% python3 -q
>>> import numpy as np
>>> from numpy import linalg as LA
>>> np.set_printoptions(precision=2, suppress=True, linewidth=140, sign=" ")
>>> X = np.loadtxt("m.csv", delimiter=",")
>>> X
array([[-1.08, -3.52,  0.13,  3.38],
       [-2.17, -2.68,  0.86, -3.52],
       [ 3.8 , -2.29, -2.03, -1.09],
       [ 2.17, -0.42,  4.48,  0.08]])
>>> q = X.astype(float).copy()
>>> for j in range(4):
...     q[:, j] -= q[:, :j] @ (q[:, :j].T @ q[:, j])
...     q[:, j] /= LA.norm(q[:, j])
... 
>>> q
array([[-0.22, -0.7 ,  0.03,  0.68],
       [-0.43, -0.54,  0.17, -0.7 ],
       [ 0.76, -0.46, -0.41, -0.22],
       [ 0.43, -0.08,  0.9 ,  0.02]])
>>> np.round(q.T @ q, 2) + 0
array([[ 1.,  0.,  0.,  0.],
       [ 0.,  1.,  0.,  0.],
       [ 0.,  0.,  1.,  0.],
       [ 0.,  0.,  0.,  1.]])
>>> w1 = np.array([[3, 0, 5], [1, 5, 0], [3, 4, 5], [1, 3, 3]])
>>> beta = np.array([2, 2, -1])
>>> H = np.maximum(X @ w1 + beta, 0)
>>> LA.matrix_rank(H)
np.int64(3)
>>> print((H > 0).astype(int))
[[ 0  0  1]
 [ 0  0  0]
 [ 1  0  1]
 [ 1  1  1]]
>>> Z = np.array([[-8, 0], [7, 7], [-2, 0]])
>>> (H @ Z).round(6).argmax(axis=1)
array([ 1,  0,  1,  1])
>>> (X + X.T) / 2
array([[-1.08, -2.84,  1.96,  2.78],
       [-2.84, -2.68, -0.72, -1.97],
       [ 1.96, -0.72, -2.03,  1.7 ],
       [ 2.78, -1.97,  1.7 ,  0.08]])
>>> assert X == X.T
Traceback (most recent call last):
  File "<python-input-17>", line 1, in <module>
    assert X == X.T
           ^^^^^^^^
ValueError: The truth value of an array with more than one element is ambiguous. Use a.any() or a.all()
>>> np.round(LA.eigvals(X).sum().real, 2)
np.float64(-5.72)
>>> np.kron(np.eye(2, dtype=int), X)
array([[-1.08, -3.52,  0.13,  3.38, -0.  , -0.  ,  0.  ,  0.  ],
       [-2.17, -2.68,  0.86, -3.52, -0.  , -0.  ,  0.  , -0.  ],
       [ 3.8 , -2.29, -2.03, -1.09,  0.  , -0.  , -0.  , -0.  ],
       [ 2.17, -0.42,  4.48,  0.08,  0.  , -0.  ,  0.  ,  0.  ],
       [-0.  , -0.  ,  0.  ,  0.  , -1.08, -3.52,  0.13,  3.38],
       [-0.  , -0.  ,  0.  , -0.  , -2.17, -2.68,  0.86, -3.52],
       [ 0.  , -0.  , -0.  , -0.  ,  3.8 , -2.29, -2.03, -1.09],
       [ 0.  , -0.  ,  0.  ,  0.  ,  2.17, -0.42,  4.48,  0.08]])
>>> np.round(np.poly(X), 2) + 0
array([   1.  ,    5.72,    0.  , -143.04, -625.  ])
>>> round(LA.det(X[::-1]), 2)
np.float64(-625.0)
>>> round(float(LA.det(2 * X)), 2), round(LA.det(X), 2)
(-10000.0, np.float64(-625.0))
>>> LA.eigvals(X)
array([ 5.  +0.j , -5.  +0.j , -2.86+4.1j, -2.86-4.1j])
>>> T = np.stack([X, -1 * X, X[::-1]])
>>> LA.det(T)
array([-625., -625., -625.])
>>> np.round(np.einsum("bij,cij->bc", T, T), 2) + 0
array([[ 100., -100.,    0.],
       [-100.,  100.,    0.],
       [   0.,    0.,  100.]])
>>> LA.matrix_rank(T)
array([ 4,  4,  4])
>>> LA.matrix_rank(T.reshape(3, -1))
np.int64(2)
>>> LA.norm(T, axis=(1, 2))
array([ 10.,  10.,  10.])
>>> J = np.array([[-0.3, -0.7, -0.3, -0.4],
...     [0.2, -1.5, 1.3, -1.1],
...     [-0.8, 0.7, -0.4, -1.3]])
>>> J[:, 0] *= 3
>>> J
array([[-0.9, -0.7, -0.3, -0.4],
       [ 0.6, -1.5,  1.3, -1.1],
       [-2.4,  0.7, -0.4, -1.3]])
>>> A2 = np.array([[9, 2], [8, 8], [5, 0], [4, 1]])
>>> np.vstack([J, A2.T]).shape
(5, 4)
>>> print(LA.matrix_rank(J @ A2))
2
>>> J @ A2
array([[-16.8,  -7.8],
       [ -4.5, -11.9],
       [-23.2,  -0.5]])
>>> U, sigma, vt = LA.svd(J, full_matrices=False)
>>> np.round(vt @ vt.T, 2) + 0
array([[ 1.,  0.,  0.],
       [ 0.,  1.,  0.],
       [ 0.,  0.,  1.]])
>>> np.round(U.T @ U, 2) + 0
array([[ 1.,  0.,  0.],
       [ 0.,  1.,  0.],
       [ 0.,  0.,  1.]])
>>> np.cumsum(sigma ** 2) / np.sum(sigma ** 2)
array([ 0.61,  0.96,  1.  ])
>>> np.allclose(U * sigma @ vt, J)
True
>>> np.round(np.sqrt((sigma ** 2).sum()), 2), round(float(LA.norm(J)), 2)
(np.float64(3.89), 3.89)
>>> arr = np.load("a.npy")
>>> arr
array([[ 0,  1,  0],
       [ 0,  0,  1],
       [-2,  0,  0]])
>>> rng = np.random.default_rng(870)
>>> labels = rng.permutation(3)
>>> print(labels)
[ 0  2  1]
>>> A2 = arr[labels][:, labels]
>>> np.allclose(A2, arr)
False
>>> print(round(LA.det(A2), 2), round(float(LA.det(arr[labels])), 2))
-2.0 2.0
>>> np.trace(A2)
np.int64(0)
>>> print(np.sort(np.abs(LA.eigvals(A2))))
[ 1.26  1.26  1.26]
>>> x = np.array([-2, 2, -2])
>>> rhs = arr @ x
>>> rhs
array([ 2, -2,  4])
>>> LA.solve(arr.T, arr[2])
array([ 0.,  0.,  1.])
>>> LA.solve(arr, arr[:, 1])
array([-0.,  1.,  0.])
>>> LA.solve(arr, rhs)
array([-2.,  2., -2.])
>>> LA.solve(arr, rhs + arr[:, 2])
array([-2.,  2., -1.])
>>> LA.solve(arr, -2 * rhs)
array([ 4., -4.,  4.])
>>> LA.svd(arr, compute_uv=False)
array([ 2.,  1.,  1.])
>>> print(LA.norm(arr, axis=0))
[ 2.  1.  1.]
>>> W0 = np.load("test5.npy")
>>> W0
array([[ 1.  ,  0.  ,  0.  ],
       [ 0.  ,  0.5 ,  0.87],
       [ 0.  , -0.87,  0.5 ]])
>>> (W0 != 0).astype(int)
array([[ 1,  0,  0],
       [ 0,  1,  1],
       [ 0,  1,  1]])
>>> K = np.loadtxt("run18.csv", delimiter=",")
>>> print(K)
[[-2.   -2.   -1.68]
 [-2.17 -2.03 -1.9 ]
 [-2.63 -1.81 -2.25]
 [-1.79 -1.93 -1.58]
 [-2.15 -1.63 -1.4 ]
 [-1.74 -1.8  -2.06]
 [-2.64 -1.98 -1.96]
 [-2.37 -2.16 -2.  ]
 [-1.99 -2.29 -2.17]
 [-1.97 -1.49 -2.48]
 [-2.03 -1.61 -1.63]
 [-1.67 -1.89 -2.28]
 [ 1.87 -1.24 -1.51]
 [ 2.12 -1.11 -1.63]
 [ 2.32 -1.14 -1.54]
 [ 1.46 -0.77 -2.46]
 [ 2.23 -1.1  -2.07]
 [ 2.18 -0.69 -1.86]
 [ 2.26 -0.98 -2.05]
 [ 2.12 -1.1  -2.12]
 [ 2.08 -1.14 -2.14]
 [ 2.14 -0.89 -2.15]
 [ 2.27 -0.95 -2.34]
 [ 2.01 -0.24 -1.65]]
>>> P = K @ LA.solve(K.T @ K, K.T)
>>> LA.matrix_rank(np.eye(24) - P)
np.int64(21)
>>> round(np.trace(P), 2)
np.float64(3.0)
>>> np.diag(P)
array([ 0.12,  0.1 ,  0.16,  0.12,  0.07,  0.07,  0.11,  0.11,  0.12,  0.28,  0.07,  0.08,  0.18,  0.14,  0.19,  0.23,  0.1 ,  0.09,  0.09,
        0.09,  0.09,  0.1 ,  0.12,  0.15])
>>> P @ K[:, 2]
array([-1.68, -1.9 , -2.25, -1.58, -1.4 , -2.06, -1.96, -2.  , -2.17, -2.48, -1.63, -2.28, -1.51, -1.63, -1.54, -2.46, -2.07, -1.86, -2.05,
       -2.12, -2.14, -2.15, -2.34, -1.65])
>>> q, Rm = LA.qr(W0)
>>> q.shape, Rm.shape
((3, 3), (3, 3))
>>> print(Rm)
[[ 1.  0.  0.]
 [ 0. -1.  0.]
 [ 0.  0.  1.]]
>>> q @ Rm
array([[ 1.  ,  0.  ,  0.  ],
       [ 0.  ,  0.5 ,  0.87],
       [ 0.  , -0.87,  0.5 ]])
>>> print(np.round(q.T @ q, 2) + 0)
[[ 1.  0.  0.]
 [ 0.  1.  0.]
 [ 0.  0.  1.]]
>>> cen = K - K.mean(axis=0)
>>> vecs = LA.svd(cen)[2][:2]
>>> A2 = cen - cen @ vecs.T @ vecs
>>> A2.std(axis=0)
array([ 0.05,  0.24,  0.02])
>>> round(float(LA.norm(A2) / LA.norm(cen)), 2)
0.11
>>> mat = np.loadtxt("data.csv", delimiter=",")
>>> mat
array([[ 5.,  2.,  5.,  2.],
       [ 5.,  0.,  5.,  0.],
       [ 5.,  2.,  5.,  2.],
       [ 5.,  0.,  5.,  0.]])
>>> U, sigma, vt = LA.svd(mat)
>>> np.argmax(sigma[:-1] / (sigma[1:] + 1e-6)) + 1
np.int64(2)
>>> A2 = U[:, :2] @ np.diag(sigma[:2]) @ vt[:2]
>>> LA.matrix_rank(mat, rtol=0.05)
np.int64(2)
>>> A2.round(2) + 0
array([[ 5.,  2.,  5.,  2.],
       [ 5.,  0.,  5.,  0.],
       [ 5.,  2.,  5.,  2.],
       [ 5.,  0.,  5.,  0.]])
>>> LA.matrix_rank(A2)
np.int64(2)
>>> U, sigma, vt = LA.svd(mat)
>>> vecs = vt[:(sigma > 1e-8).sum()]
>>> x = mat[1] + 2 * mat[0] + rng.integers(2) * np.eye(4)[1]
>>> x
array([ 15.,   4.,  15.,   4.])
>>> np.round(vecs.T @ vecs, 2) + 0
array([[ 0.5,  0. ,  0.5,  0. ],
       [ 0. ,  0.5,  0. ,  0.5],
       [ 0.5,  0. ,  0.5,  0. ],
       [ 0. ,  0.5,  0. ,  0.5]])
>>> A2 = mat / np.sqrt((mat ** 2).mean(axis=1, keepdims=True))
>>> LA.matrix_rank(A2) == LA.matrix_rank(mat)
np.True_
>>> A2[1]
array([ 1.41,  0.  ,  1.41,  0.  ])
>>> LA.norm(A2, axis=1)
array([ 2.,  2.,  2.,  2.])
>>> m1 = 0.2 ** np.abs(np.subtract.outer(np.arange(4), np.arange(4)))
>>> print(m1)
[[ 1.    0.2   0.04  0.01]
 [ 0.2   1.    0.2   0.04]
 [ 0.04  0.2   1.    0.2 ]
 [ 0.01  0.04  0.2   1.  ]]
>>> A2 = m1 / LA.norm(m1, axis=1, keepdims=True)
>>> cov = A2 @ A2.T
>>> LA.norm(A2, axis=1)
array([ 1.,  1.,  1.,  1.])
>>> cov[3]
array([ 0.03,  0.11,  0.38,  1.  ])
>>> (cov - 2 * np.eye(4)).round(6).argmax(axis=1)
array([ 1,  0,  3,  2])
>>> F = np.load("block9.npy")
>>> F
array([[ 3.6 ,  0.2 , 18.06],
       [-0.1 , -0.8 , -0.51],
       [ 0.7 , -0.4 ,  3.53],
       [-0.6 , -0.7 , -3.01],
       [ 0.  , -0.2 ,  0.04],
       [ 1.6 ,  0.9 ,  8.03],
       [ 1.6 , -1.5 ,  8.02],
       [-0.5 ,  1.8 , -2.44],
       [ 0.7 , -0.1 ,  3.43],
       [-1.  ,  0.3 , -5.02],
       [ 0.7 ,  0.1 ,  3.54],
       [-0.2 ,  0.  , -1.1 ],
       [-1.2 , -0.5 , -6.02],
       [ 0.3 , -0.7 ,  1.5 ],
       [ 1.  ,  1.2 ,  5.05],
       [-0.3 , -0.4 , -1.47],
       [ 2.3 , -0.9 , 11.6 ],
       [-1.9 ,  0.  , -9.48],
       [ 1.7 , -0.5 ,  8.54],
       [-0.1 ,  0.2 , -0.5 ],
       [ 0.  , -1.5 ,  0.03],
       [-0.8 , -1.1 , -3.98],
       [ 0.2 , -0.4 ,  1.04],
       [-0.4 ,  0.4 , -2.08],
       [-0.9 ,  1.  , -4.3 ]])
>>> labels = F[:, 1] > np.median(F[:, 1])
>>> f = F[labels].mean(axis=0) - F[~labels].mean(axis=0)
>>> print(labels.astype(int))
[ 1  0  0  0  0  1  0  1  1  1  1  1  0  0  1  0  0  1  0  1  0  0  0  1  1]
>>> P = F @ LA.solve(F.T @ F, F.T)
>>> np.round(np.diag(P), 2) + 0
array([ 0.36,  0.04,  0.03,  0.05,  0.02,  0.13,  0.19,  0.23,  0.09,  0.03,  0.02,  0.11,  0.06,  0.03,  0.14,  0.03,  0.25,  0.12,  0.09,
        0.  ,  0.17,  0.12,  0.03,  0.09,  0.55])
>>> np.allclose(P @ P, P)
True
>>> np.round(np.trace(P), 2)
np.float64(3.0)
>>> cov = np.cov(F, rowvar=False)
>>> np.argsort(-F.std(axis=0).round(6), kind="stable")
array([ 2,  0,  1])
>>> cov
array([[ 1.49, -0.07,  7.44],
       [-0.07,  0.65, -0.36],
       [ 7.44, -0.36, 37.28]])
>>> np.polyfit(F[:, 0], F[:, 1], 1)
array([-0.05, -0.13])
>>> np.median(F, axis=0)
array([ 0.  , -0.2 ,  0.03])
>>> np.argwhere(np.triu(np.abs(np.corrcoef(F.T)) > 0.8, 1))
array([[ 0,  2]])
>>> P = np.triu(np.array([[-1, 3, 0, 3], [0, -1, -1, -1], [-1, -2, 1, -3], [1, 0, -3, -2]]), 1) + np.eye(4)
>>> A2 = P @ mat @ LA.inv(P)
>>> np.round(LA.det(A2), 2)
np.float64(-0.0)
>>> print(A2)
[[  35. -103.  -68. -410.]
 [  -5.   13.    8.   50.]
 [ -10.   32.   22.  130.]
 [   5.  -15.  -10.  -60.]]
